% ipython --no-banner

In [1]: import numpy as np

In [2]: np.set_printoptions(suppress=True, linewidth=100)

In [3]: rnd = lambda a: np.round(a, 2) + 0

In [4]: J = np.array([[0, -2, 2, 0, 6, -6],
   ...:     [-1, 2, 2, 3, -6, -6],
   ...:     [2, 0, -1, -6, 0, 3],
   ...:     [0, -2, 2, 0, -4, 4],
   ...:     [-1, 2, 2, -2, 4, 4],
   ...:     [2, 0, -1, 4, 0, -2]])

In [5]: B = np.linalg.inv(J)

In [6]: rnd(np.linalg.slogdet(J)[0])
Out[6]: np.float64(1.0)

In [7]: vec = np.array([0, 2, 0, 0, 1, 1])

In [8]: h = np.maximum(J @ vec, 0)

In [9]: J.T @ h
Out[9]: array([ -6,  24,  21, -42,  48,  57])

In [10]: np.maximum(J @ (3 * vec), 0)
Out[10]: array([ 0,  0,  9,  0, 36,  0])

In [11]: rnd(np.tanh(J @ vec))
Out[11]: array([-1.  , -1.  ,  1.  , -1.  ,  1.  , -0.96])

In [12]: J * (h > 1e-9)[:, None]
Out[12]: 
array([[ 0,  0,  0,  0,  0,  0],
       [ 0,  0,  0,  0,  0,  0],
       [ 2,  0, -1, -6,  0,  3],
       [ 0,  0,  0,  0,  0,  0],
       [-1,  2,  2, -2,  4,  4],
       [ 0,  0,  0,  0,  0,  0]])

In [13]: np.flatnonzero(h > 1e-9)
Out[13]: array([2, 4])

In [14]: rnd(np.linalg.norm(J[5] - J[2]))
Out[14]: np.float64(11.18)

In [15]: rnd(np.linalg.norm(J, axis=1))
Out[15]: array([8.94, 9.49, 7.07, 6.32, 6.71, 5.  ])

In [16]: rnd(np.linalg.norm(J) ** 2 / np.linalg.norm(J, 2) ** 2)
Out[16]: np.float64(2.14)

In [17]: rnd(np.linalg.norm(J, axis=0))
Out[17]: array([ 3.16,  4.  ,  4.24,  8.06, 10.2 , 10.82])

In [18]: J[5] @ J[2]
Out[18]: np.int64(-25)

In [19]: rnd(np.linalg.norm(J[5], 1)), rnd(np.linalg.norm(J[5], np.inf))
Out[19]: (np.float64(9.0), np.float64(4.0))

In [20]: theta = np.radians(180)

In [21]: Rm = np.eye(6)

In [22]: Rm[2, 2] = Rm[5, 5] = np.cos(theta)

In [23]: Rm[2, 5], Rm[5, 2] = -np.sin(theta), np.sin(theta)

In [24]: rnd(Rm)
Out[24]: 
array([[ 1.,  0.,  0.,  0.,  0.,  0.],
       [ 0.,  1.,  0.,  0.,  0.,  0.],
       [ 0.,  0., -1.,  0.,  0.,  0.],
       [ 0.,  0.,  0.,  1.,  0.,  0.],
       [ 0.,  0.,  0.,  0.,  1.,  0.],
       [ 0.,  0.,  0.,  0.,  0., -1.]])

In [25]: B = J @ Rm.T

In [26]: np.abs(B - J).max(axis=0)
Out[26]: array([ 0.,  0.,  4.,  0.,  0., 12.])

In [27]: np.allclose(np.linalg.norm(J, axis=1), np.linalg.norm(B, axis=1))
Out[27]: True

In [28]: rnd(B)
Out[28]: 
array([[ 0., -2., -2.,  0.,  6.,  6.],
       [-1.,  2., -2.,  3., -6.,  6.],
       [ 2.,  0.,  1., -6.,  0., -3.],
       [ 0., -2., -2.,  0., -4., -4.],
       [-1.,  2., -2., -2.,  4., -4.],
       [ 2.,  0.,  1.,  4.,  0.,  2.]])

In [29]: rnd(np.linalg.svd(J, compute_uv=False)), rnd(np.linalg.svd(B, compute_uv=False))
Out[29]: 
(array([12.42, 10.35,  5.16,  4.75,  3.95,  1.97]),
 array([12.42, 10.35,  5.16,  4.75,  3.95,  1.97]))

In [30]: np.allclose(J @ J.T, B @ B.T)
Out[30]: True

In [31]: vec = np.array([-4, -1, 0, -3, 5, 2])

In [32]: target = B @ vec

In [33]: target
Out[33]: array([ 44., -25.,   4., -26.,  20., -16.])

In [34]: rnd(np.linalg.solve(B, target))
Out[34]: array([-4., -1.,  0., -3.,  5.,  2.])

In [35]: F = np.loadtxt("sample9.csv", delimiter=",")

In [36]: F
Out[36]: 
array([[0., 8., 8., 8., 3., 0., 0., 0., 0., 0.],
       [0., 6., 5., 6., 2., 0., 0., 0., 0., 0.],
       [4., 0., 0., 0., 0., 5., 0., 3., 0., 3.],
       [0., 4., 2., 4., 1., 0., 0., 0., 0., 0.],
       [0., 8., 8., 8., 3., 0., 0., 0., 0., 0.],
       [7., 0., 0., 0., 0., 7., 0., 5., 0., 5.],
       [0., 2., 0., 2., 0., 1., 0., 0., 0., 0.],
       [1., 0., 0., 0., 0., 3., 0., 1., 0., 1.],
       [0., 4., 2., 4., 1., 0., 0., 0., 0., 0.],
       [0., 6., 5., 6., 2., 0., 0., 0., 0., 0.],
       [0., 2., 0., 2., 0., 1., 0., 0., 0., 0.],
       [1., 0., 0., 0., 0., 3., 0., 1., 0., 1.],
       [0., 6., 5., 6., 2., 0., 0., 0., 0., 0.],
       [4., 0., 0., 0., 0., 5., 0., 3., 0., 3.]])

In [37]: rnd(np.linalg.norm(F, 2) / np.linalg.norm(F))
Out[37]: np.float64(0.85)

In [38]: np.linalg.cond(F) > 100
Out[38]: np.True_

In [39]: np.linalg.matrix_rank(F, rtol=0.1)
Out[39]: np.int64(3)

In [40]: Uu, sig, Vh = np.linalg.svd(F)

In [41]: rnd(sig)
Out[41]: array([28.02, 16.93,  3.28,  2.05,  0.27,  0.  ,  0.  ,  0.  ,  0.  ,  0.  ])

In [42]: B = Uu[:, :5] @ np.diag(sig[:5]) @ Vh[:5]

In [43]: np.linalg.matrix_rank(F, rtol=0.05)
Out[43]: np.int64(4)
